% ipython --no-banner

In [1]: import numpy as np

In [2]: import numpy.linalg as la

In [3]: np.set_printoptions(suppress=True, linewidth=160)

In [4]: def rnd(a):
   ...:     return np.round(a, 3) + 0
   ...: 

In [5]: B = np.array([[1, 1, 3, 0],
   ...:     [3, 2, 0, 2],
   ...:     [0, 3, 2, 2],
   ...:     [2, 2, 0, 3],
   ...:     [0, 0, 1, 3],
   ...:     [0, 2, 1, 0],
   ...:     [3, 2, 1, 3],
   ...:     [2, 3, 3, 3],
   ...:     [2, 2, 1, 3],
   ...:     [3, 1, 0, 0],
   ...:     [1, 3, 1, 0],
   ...:     [2, 0, 2, 2],
   ...:     [1, 3, 1, 1],
   ...:     [0, 3, 3, 3],
   ...:     [2, 2, 2, 3],
   ...:     [2, 0, 3, 0]])

In [6]: Z = np.array([[2, -2, -1, -1, -2, -1, 2, 2, 0, 1, 2, -2],
   ...:     [-2, -2, 3, 0, 3, 2, 2, -1, 2, 1, 1, 3],
   ...:     [-1, -3, -1, -3, -2, -3, 0, 2, -3, -1, 2, -2],
   ...:     [-2, -3, -3, -3, -2, 2, 3, -1, -1, 3, 0, -1]])

In [7]: mat = B @ Z

In [8]: mat
Out[8]: 
array([[ -3, -13,  -1, -10,  -5,  -8,   4,   7,  -7,  -1,   9,  -5],
       [ -2, -16,  -3,  -9,  -4,   5,  16,   2,   2,  11,   8,  -2],
       [-12, -18,   1, -12,   1,   4,  12,  -1,  -2,   7,   7,   3],
       [ -6, -17,  -5, -11,  -4,   8,  17,  -1,   1,  13,   6,  -1],
       [ -7, -12, -10, -12,  -8,   3,   9,  -1,  -6,   8,   2,  -5],
       [ -5,  -7,   5,  -3,   4,   1,   4,   0,   1,   1,   4,   4],
       [ -5, -22,  -7, -15,  -8,   4,  19,   3,  -2,  13,  10,  -5],
       [-11, -28,  -5, -20,  -7,   1,  19,   4,  -6,  11,  13,  -4],
       [ -7, -20,  -6, -14,  -6,   5,  17,   1,  -2,  12,   8,  -3],
       [  4,  -8,   0,  -3,  -3,  -1,   8,   5,   2,   4,   7,  -3],
       [ -5, -11,   7,  -4,   5,   2,   8,   1,   3,   3,   7,   5],
       [ -2, -16, -10, -14, -12,  -4,  10,   6,  -8,   6,   8, -10],
       [ -7, -14,   4,  -7,   3,   4,  11,   0,   2,   6,   7,   4],
       [-15, -24,  -3, -18,  -3,   3,  15,   0,  -6,   9,   9,   0],
       [ -8, -23,  -7, -17,  -8,   2,  17,   3,  -5,  11,  10,  -5],
       [  1, -13,  -5, -11, -10, -11,   4,  10,  -9,  -1,  10, -10]])

In [9]: # looks like rank 4

In [10]: left, sv, vt = la.svd(mat)

In [11]: rnd(sv)
Out[11]: array([115.351,  37.332,  23.39 ,  17.815,   0.   ,   0.   ,   0.   ,   0.   ,   0.   ,   0.   ,   0.   ,   0.   ])

In [12]: B = left[:, :4] @ np.diag(sv[:4]) @ vt[:4]

In [13]: la.matrix_rank(B)
Out[13]: np.int64(4)

In [14]: la.matrix_rank(mat, rtol=0.05)
Out[14]: np.int64(4)

In [15]: rnd(la.norm(mat - B, 2)), rnd(sv[4])
Out[15]: (np.float64(0.0), np.float64(0.0))

In [16]: J = np.load("x.npy")

In [17]: rnd(J)
Out[17]: 
array([[0.182, 0.045, 0.136, 0.091, 0.091, 0.136, 0.   , 0.136, 0.091, 0.045, 0.045],
       [0.   , 0.143, 0.095, 0.143, 0.095, 0.143, 0.048, 0.095, 0.095, 0.048, 0.095],
       [0.167, 0.056, 0.222, 0.167, 0.056, 0.   , 0.   , 0.111, 0.   , 0.167, 0.056],
       [0.045, 0.136, 0.045, 0.091, 0.136, 0.136, 0.136, 0.045, 0.091, 0.091, 0.045],
       [0.059, 0.118, 0.   , 0.059, 0.118, 0.176, 0.176, 0.   , 0.176, 0.   , 0.118],
       [0.087, 0.   , 0.13 , 0.13 , 0.13 , 0.174, 0.043, 0.13 , 0.043, 0.043, 0.087],
       [0.154, 0.077, 0.154, 0.077, 0.077, 0.   , 0.077, 0.231, 0.   , 0.154, 0.   ],
       [0.111, 0.056, 0.167, 0.056, 0.167, 0.167, 0.   , 0.111, 0.056, 0.056, 0.056],
       [0.   , 0.059, 0.   , 0.118, 0.059, 0.118, 0.   , 0.176, 0.176, 0.118, 0.176],
       [0.167, 0.056, 0.111, 0.   , 0.   , 0.056, 0.056, 0.056, 0.167, 0.222, 0.111],
       [0.048, 0.143, 0.143, 0.   , 0.095, 0.095, 0.048, 0.048, 0.095, 0.095, 0.19 ]])

In [18]: rng = np.random.default_rng(3132)

In [19]: z = rng.permutation(11)

In [20]: z
Out[20]: array([ 7,  8,  5,  0,  4,  1,  6,  2, 10,  3,  9])

In [21]: B = J[z][:, z]

In [22]: rnd(B)
Out[22]: 
array([[0.111, 0.056, 0.167, 0.111, 0.167, 0.056, 0.   , 0.167, 0.056, 0.056, 0.056],
       [0.176, 0.176, 0.118, 0.   , 0.059, 0.059, 0.   , 0.   , 0.176, 0.118, 0.118],
       [0.13 , 0.043, 0.174, 0.087, 0.13 , 0.   , 0.043, 0.13 , 0.087, 0.13 , 0.043],
       [0.136, 0.091, 0.136, 0.182, 0.091, 0.045, 0.   , 0.136, 0.045, 0.091, 0.045],
       [0.   , 0.176, 0.176, 0.059, 0.118, 0.118, 0.176, 0.   , 0.118, 0.059, 0.   ],
       [0.095, 0.095, 0.143, 0.   , 0.095, 0.143, 0.048, 0.095, 0.095, 0.143, 0.048],
       [0.231, 0.   , 0.   , 0.154, 0.077, 0.077, 0.077, 0.154, 0.   , 0.077, 0.154],
       [0.111, 0.   , 0.   , 0.167, 0.056, 0.056, 0.   , 0.222, 0.056, 0.167, 0.167],
       [0.048, 0.095, 0.095, 0.048, 0.095, 0.143, 0.048, 0.143, 0.19 , 0.   , 0.095],
       [0.045, 0.091, 0.136, 0.045, 0.136, 0.136, 0.136, 0.045, 0.045, 0.091, 0.091],
       [0.056, 0.167, 0.056, 0.167, 0.   , 0.056, 0.056, 0.111, 0.111, 0.   , 0.222]])

In [23]: rnd(la.det(B)), rnd(la.det(J[z]))
Out[23]: (np.float64(0.0), np.float64(0.0))

In [24]: np.allclose(B, J)
Out[24]: False

In [25]: rnd(np.trace(B))
Out[25]: np.float64(1.707)

In [26]: W0 = np.loadtxt("run4.csv", delimiter=",")

In [27]: W0
Out[27]: 
array([[ 0., -7.,  6., -4., -8.,  5., -3., -9., -9.],
       [-7.,  0.,  0.,  0.,  0.,  0.,  0.,  0.,  0.],
       [ 6.,  0.,  0.,  0.,  0.,  0.,  0.,  0.,  0.],
       [-4.,  0.,  0.,  0.,  0.,  0.,  0.,  0.,  0.],
       [-8.,  0.,  0.,  0.,  0.,  0.,  0.,  0.,  0.],
       [ 5.,  0.,  0.,  0.,  0.,  0.,  0.,  0.,  0.],
       [-3.,  0.,  0.,  0.,  0.,  0.,  0.,  0.,  0.],
       [-9.,  0.,  0.,  0.,  0.,  0.,  0.,  0.,  0.],
       [-9.,  0.,  0.,  0.,  0.,  0.,  0.,  0.,  0.]])

In [28]: # row 8 repeats row 7

In [29]: rank = la.matrix_rank(W0)

In [30]: rank
Out[30]: np.int64(2)

In [31]: null = la.svd(W0)[2][rank:].T

In [32]: null.shape
Out[32]: (9, 7)

In [33]: [int(la.matrix_rank(W0[:, :j + 1])) for j in range(9)]
Out[33]: [1, 2, 2, 2, 2, 2, 2, 2, 2]

In [34]: [int(la.matrix_rank(np.delete(W0, i, axis=0))) for i in range(9)]
Out[34]: [1, 2, 2, 2, 2, 2, 2, 2, 2]

In [35]: [int(la.matrix_rank(W0[:i])) for i in range(1, len(W0) + 1)]
Out[35]: [1, 2, 2, 2, 2, 2, 2, 2, 2]

In [36]: np.allclose(W0 @ null, 0)
Out[36]: True
